% python3 -q
>>> import numpy as np
>>> np.set_printoptions(precision=3, suppress=True, linewidth=160, legacy="1.25")
>>> def rd(a):
...     return np.round(a, 3) + 0
... 
>>> mat = np.loadtxt("w.csv", delimiter=",")
>>> mat
array([[1.   , 0.   , 0.   , 0.   ],
       [0.375, 0.375, 0.   , 0.25 ],
       [0.167, 0.25 , 0.333, 0.25 ],
       [0.125, 0.25 , 0.25 , 0.375]])
>>> evals, V = np.linalg.eig(mat)
>>> rd(np.sort(np.linalg.eigvals(mat.T)))
array([0.125, 0.189, 0.769, 1.   ])
>>> rd(evals)
array([0.769, 0.125, 0.189, 1.   ])
>>> rd(mat @ V[:, 0] - evals[0] * V[:, 0])
array([0., 0., 0., 0.])
>>> rd(np.prod(evals))
0.018
>>> rd(np.sort(np.linalg.eigvals(np.linalg.inv(mat))))
array([1.   , 1.301, 5.277, 8.   ])
>>> f = np.array([4, -9, 4])
>>> rng = np.random.default_rng(265)
>>> feats = np.outer(rng.normal(size=28), f) + 0.3 * rng.normal(size=(28, 3))
>>> rd(feats)
array([[ -1.669,   3.783,  -1.551],
       [  4.373,  -8.134,   3.071],
       [ -1.684,   4.128,  -1.589],
       [ -4.462,   9.899,  -4.25 ],
       [  3.603,  -8.274,   3.882],
       [  2.597,  -6.287,   3.385],
       [  2.206,  -4.934,   2.628],
       [  4.045,  -8.418,   3.522],
       [ -0.057,  -0.604,   0.064],
       [ -4.579,  10.368,  -4.283],
       [ -3.481,   6.78 ,  -2.889],
       [  0.328,  -0.478,   0.071],
       [ -0.808,   0.711,  -0.662],
       [  2.472,  -6.102,   2.523],
       [  8.21 , -18.568,   8.558],
       [  0.277,   0.358,   1.024],
       [  0.597,  -1.544,   0.374],
       [  5.206, -11.712,   5.476],
       [  6.035, -13.667,   5.817],
       [  0.008,  -1.007,   0.157],
       [ -2.541,   4.431,  -2.   ],
       [ -7.465,  15.513,  -7.154],
       [ -9.827,  21.504,  -9.254],
       [ -5.973,  13.319,  -6.352],
       [  4.167,  -9.062,   3.925],
       [  1.037,  -3.169,   1.284],
       [ -2.947,   7.306,  -3.36 ],
       [ -9.1  ,  20.772,  -9.283]])
>>> mat.ravel(order="F")
array([1.   , 0.375, 0.167, 0.125, 0.   , 0.375, 0.25 , 0.25 , 0.   , 0.   , 0.333, 0.25 , 0.   , 0.25 , 0.25 , 0.375])
>>> mat.reshape(-1, 2)
array([[1.   , 0.   ],
       [0.   , 0.   ],
       [0.375, 0.375],
       [0.   , 0.25 ],
       [0.167, 0.25 ],
       [0.333, 0.25 ],
       [0.125, 0.25 ],
       [0.25 , 0.375]])
>>> blk = mat.reshape(4, 2, -1)
>>> blk.shape
(4, 2, 2)
>>> np.einsum("ihd,jhd->hij", blk, blk).shape
(2, 4, 4)
>>> blk.transpose(1, 0, 2)
array([[[1.   , 0.   ],
        [0.375, 0.375],
        [0.167, 0.25 ],
        [0.125, 0.25 ]],

       [[0.   , 0.   ],
        [0.   , 0.25 ],
        [0.333, 0.25 ],
        [0.25 , 0.375]]])
>>> blk[:, 0]
array([[1.   , 0.   ],
       [0.375, 0.375],
       [0.167, 0.25 ],
       [0.125, 0.25 ]])
>>> Xs = feats - feats.mean(axis=0)
>>> V = np.linalg.svd(Xs)[2][:1]
>>> other = Xs - Xs @ V.T @ V
>>> rd(np.linalg.norm(other) / np.linalg.norm(Xs))
0.036
>>> rd(np.cov(Xs @ V.T, rowvar=False))
141.733
>>> rd(np.diag(V.T @ V))
array([0.145, 0.713, 0.141])
>>> rd(other.std(axis=0))
array([0.253, 0.159, 0.302])
>>> x0 = np.array([2, -2, 1, 1])
>>> target = mat @ x0
>>> rd(target)
array([2.   , 0.25 , 0.417, 0.375])
>>> rd(np.linalg.solve(mat, target))
array([ 2., -2.,  1.,  1.])
>>> rd(np.linalg.solve(mat, target + mat[:, 2]))
array([ 2., -2.,  2.,  1.])
>>> J = np.loadtxt("dump.csv", delimiter=",")
>>> rd(J)
array([[-0.107, -0.92 ,  2.854],
       [-1.786, -2.066,  1.242],
       [-0.78 , -1.463,  2.5  ],
       [ 2.056,  1.521,  1.568],
       [-1.729, -2.044,  1.354],
       [ 1.899,  1.261,  1.951],
       [ 1.69 ,  2.027, -1.427],
       [ 0.188,  0.989, -2.826],
       [-1.591, -0.836, -2.402],
       [ 2.025,  1.465,  1.659]])
>>> # rows and columns are dependent
>>> Uu, sig, Vt = np.linalg.svd(J)
>>> V = Vt[:(sig > 1e-8).sum()]
>>> x0 = J[3] + -2 * J[8] + rng.integers(2) * np.eye(3)[2]
>>> rd(x0)
array([5.237, 3.193, 6.372])
>>> rd(np.linalg.norm(x0 - V.T @ V @ x0))
0.0
>>> d = np.linalg.norm(J[:, None] - J[None], axis=-1)
>>> d[2].round(6).argsort(kind="stable")[:4]
array([2, 0, 4, 1])
>>> np.linalg.matrix_rank(d ** 2)
3
>>> rd(np.linalg.norm(J, axis=1))
array([3., 3., 3., 3., 3., 3., 3., 3., 3., 3.])
>>> rd(d[:5, :5])
array([[0.   , 2.594, 0.934, 3.506, 2.478],
       [2.594, 0.   , 1.72 , 5.266, 0.128],
       [0.934, 1.72 , 0.   , 4.221, 1.597],
       [3.506, 5.266, 4.221, 0.   , 5.204],
       [2.478, 0.128, 1.597, 5.204, 0.   ]])
>>> rd(np.linalg.norm(J - J.mean(axis=0), axis=1))
array([2.406, 2.913, 2.547, 2.584, 2.884, 2.497, 3.271, 3.613, 3.626, 2.563])
